In [1]: import numpy as np

In [2]: np.set_printoptions(suppress=True, linewidth=160)

In [3]: X = np.load("out5.npy")

In [4]: X
Out[4]: 
array([[ 0, -5,  2,  1,  0],
       [ 5,  0,  4, -1, -4],
       [-2, -4,  0,  1,  5],
       [-1,  1, -1,  0, -2],
       [ 0,  4, -5,  2,  0]])

In [5]: print(np.round(X @ np.linalg.pinv(X) @ X, 2) + 0)
[[ 0. -5.  2.  1.  0.]
 [ 5.  0.  4. -1. -4.]
 [-2. -4.  0.  1.  5.]
 [-1.  1. -1.  0. -2.]
 [ 0.  4. -5.  2.  0.]]

In [6]: print(np.abs(np.diag(np.linalg.qr(X)[1])) > 1e-9)
[ True  True  True  True False]

In [7]: left, sig, vt = np.linalg.svd(X)

In [8]: np.argmax(sig[:-1] / (sig[1:] + 1e-6)) + 1
Out[8]: np.int64(4)

In [9]: Y = left[:, :4] @ np.diag(sig[:4]) @ vt[:4]

In [10]: np.linalg.matrix_rank(X, rtol=0.05)
Out[10]: np.int64(4)

In [11]: print(round(np.abs(X - Y).max(), 2))
0.0

In [12]: Y.round(2) + 0
Out[12]: 
array([[ 0., -5.,  2.,  1.,  0.],
       [ 5.,  0.,  4., -1., -4.],
       [-2., -4.,  0.,  1.,  5.],
       [-1.,  1., -1.,  0., -2.],
       [ 0.,  4., -5.,  2.,  0.]])

In [13]: x = np.array([5, 2, 4, 4, 1])

In [14]: np.round(np.linalg.eigvals(X).real, 2) + 0
Out[14]: array([0., 0., 0., 0., 0.])

In [15]: x @ X @ x
Out[15]: np.int64(0)

In [16]: print(np.round(np.linalg.det(X), 2))
-0.0

In [17]: q = np.linalg.solve(np.eye(5) - X, np.eye(5) + X)

In [18]: np.round(q @ q.T, 2) + 0
Out[18]: 
array([[1., 0., 0., 0., 0.],
       [0., 1., 0., 0., 0.],
       [0., 0., 1., 0., 0.],
       [0., 0., 0., 1., 0.],
       [0., 0., 0., 0., 1.]])

In [19]: np.round(np.linalg.det(q), 2)
Out[19]: np.float64(1.0)
